$ python3 -q
>>> import numpy as np
>>> np.set_printoptions(precision=2, suppress=True, linewidth=140, legacy="1.25")
>>> mat = np.load("run16.npy")
>>> print(mat)
[[ 7.31  8.88  8.23]
 [-0.07 -6.88  9.1 ]
 [ 9.09  8.89  6.77]
 [ 0.2  -7.22  7.38]
 [-1.54  1.12 -3.25]
 [ 7.47  8.98  6.99]
 [-1.09  3.28 -2.32]
 [-0.81 -6.6   8.35]
 [-2.2   4.27 -3.35]
 [ 9.66 10.53  6.43]
 [-1.26  5.22 -2.48]
 [ 8.89  8.9   6.88]
 [-2.2   4.57 -2.21]
 [ 8.12  9.28  8.62]
 [ 0.29 -4.24  9.84]
 [-2.1  -7.95  6.37]
 [-2.99  2.93 -0.31]
 [-0.02 -5.44  7.71]
 [-1.45  4.47 -2.59]
 [-0.61 -5.98  7.71]]
>>> Ac = mat - mat.mean(axis=0)
>>> evecs = np.linalg.svd(Ac)[2][:2]
>>> M2 = Ac - Ac @ evecs.T @ evecs
>>> print((Ac @ evecs.T).std(axis=0))
[7.3  5.69]
>>> round(float(np.linalg.norm(M2) / np.linalg.norm(Ac)), 2)
0.09
>>> np.round(np.cov(Ac @ evecs.T, rowvar=False), 2) + 0
array([[56.03,  0.  ],
       [ 0.  , 34.06]])
>>> print(M2.std(axis=0))
[0.63 0.38 0.44]
>>> M2 = np.c_[mat[:, :2] @ np.array([[-1, 0], [6, -3]]), np.array([3, -2, -2, 1, 3, 2, 1, 3, -1, -3, 2, -2, -3, -2, -2, -1, 0, 3, -1, 3])]
>>> M2
array([[ 45.97, -26.64,   3.  ],
       [-41.21,  20.64,  -2.  ],
       [ 44.25, -26.67,  -2.  ],
       [-43.52,  21.66,   1.  ],
       [  8.26,  -3.36,   3.  ],
       [ 46.41, -26.94,   2.  ],
       [ 20.77,  -9.84,   1.  ],
       [-38.79,  19.8 ,   3.  ],
       [ 27.82, -12.81,  -1.  ],
       [ 53.52, -31.59,  -3.  ],
       [ 32.58, -15.66,   2.  ],
       [ 44.51, -26.7 ,  -2.  ],
       [ 29.62, -13.71,  -3.  ],
       [ 47.56, -27.84,  -2.  ],
       [-25.73,  12.72,  -2.  ],
       [-45.6 ,  23.85,  -1.  ],
       [ 20.57,  -8.79,   0.  ],
       [-32.62,  16.32,   3.  ],
       [ 28.27, -13.41,  -1.  ],
       [-35.27,  17.94,   3.  ]])
>>> np.linalg.matrix_rank(M2)
3
>>> np.linalg.matrix_rank(np.c_[mat, M2])
4
>>> print(np.round(np.linalg.norm(M2 - mat @ np.linalg.lstsq(mat, M2)[0], axis=0), 2) + 0)
[0.  0.  9.4]
>>> cov = np.cov(mat, rowvar=False)
>>> mat.std(axis=0)
array([4.48, 6.49, 4.91])
>>> round(np.corrcoef(mat[:, 2], mat[:, 1])[0, 1], 2)
-0.26
>>> np.polyfit(mat[:, 2], mat[:, 1], 1)
array([-0.34,  3.27])
>>> np.argsort(-mat.std(axis=0).round(6), kind="stable")
array([1, 2, 0])
>>> print(np.linalg.eigvalsh(cov)[::-1])
[56.03 34.06  0.77]
>>> np.median(mat, axis=0)
array([-0.34,  3.77,  6.82])
>>> E = np.array([[-15, 10, -15, 0, -15],
...     [0, 0, 0, 0, 0],
...     [-9, 6, -9, 0, -9],
...     [-12, 8, -12, 0, -12]])
>>> W1 = np.array([[2, 1, 2, 2, 0, 2],
...     [1, 2, 1, 2, 1, 0],
...     [1, 1, 0, 2, 0, 2],
...     [2, 2, 0, 1, 0, 1],
...     [1, 0, 0, 0, 2, 0]])
>>> b = np.array([1, -2, 0, -3, 3, 3])
>>> hid = np.maximum(E @ W1 + b, 0)
>>> (hid > 0).mean(axis=0)
array([0.25, 0.  , 0.  , 0.  , 0.25, 0.25])
>>> print(np.linalg.matrix_rank(hid))
1
>>> basis = np.array([[1, 4, 2],
...     [-3, -3, -4],
...     [-4, 1, -3],
...     [0, 3, -4],
...     [5, 3, 5],
...     [2, 0, 4]])
>>> (hid @ basis).round(6).argmax(axis=1)
array([0, 2, 0, 0])
>>> print(hid @ basis)
[[ 0  0  0]
 [22 13 29]
 [ 0  0  0]
 [ 0  0  0]]
>>> M2 = E[0, 0] * E[1:] - np.outer(E[1:, 0], E[0])
>>> print(M2)
[[0 0 0 0 0]
 [0 0 0 0 0]
 [0 0 0 0 0]]
>>> E[:, 0] / E[0, 0]
array([ 1. , -0. ,  0.6,  0.8])
>>> np.linalg.matrix_rank(M2), np.linalg.matrix_rank(E)
(0, 1)
>>> np.flatnonzero(~M2.round(6).any(axis=1))
array([0, 1, 2])
>>> A = np.loadtxt("dump.csv", delimiter=",")
>>> A
array([[ 5.24, -6.72, -2.69],
       [ 4.93, -5.7 , -3.32],
       [-3.2 ,  3.87, -0.16],
       [ 4.88, -6.8 , -1.32],
       [-1.87,  3.33,  0.52],
       [-3.32,  3.3 , -0.81],
       [-3.47,  4.37, -0.33],
       [ 5.88, -7.13, -2.82],
       [-2.43,  2.12,  1.83],
       [ 0.56, -2.38,  2.27],
       [ 4.24, -8.21,  0.45],
       [ 4.51, -8.69, -2.08],
       [-2.26,  1.52,  2.99],
       [ 4.11, -7.26, -2.46],
       [-4.17,  4.17, -1.42],
       [-2.98,  3.96, -0.44],
       [ 0.8 , -0.69,  2.91],
       [-2.72,  3.32, -0.3 ],
       [ 1.18,  1.07,  2.82],
       [ 5.9 , -7.27, -0.69],
       [ 0.07,  1.15,  2.88],
       [-2.87,  1.69, -2.53],
       [-3.97,  2.25,  0.68],
       [ 1.03, -1.82,  3.4 ],
       [-2.86,  3.75,  0.92],
       [ 5.49, -8.43, -1.33]])
>>> hat = A @ np.linalg.solve(A.T @ A, A.T)
>>> hat @ A[:, 0]
array([ 5.24,  4.93, -3.2 ,  4.88, -1.87, -3.32, -3.47,  5.88, -2.43,  0.56,  4.24,  4.51, -2.26,  4.11, -4.17, -2.98,  0.8 , -2.72,  1.18,
        5.9 ,  0.07, -2.87, -3.97,  1.03, -2.86,  5.49])
>>> np.round(np.linalg.eigvalsh(hat), 2) + 0
array([0., 0., 0., 0., 0., 0., 0., 0., 0., 0., 0., 0., 0., 0., 0., 0., 0., 0., 0., 0., 0., 0., 0., 1., 1., 1.])
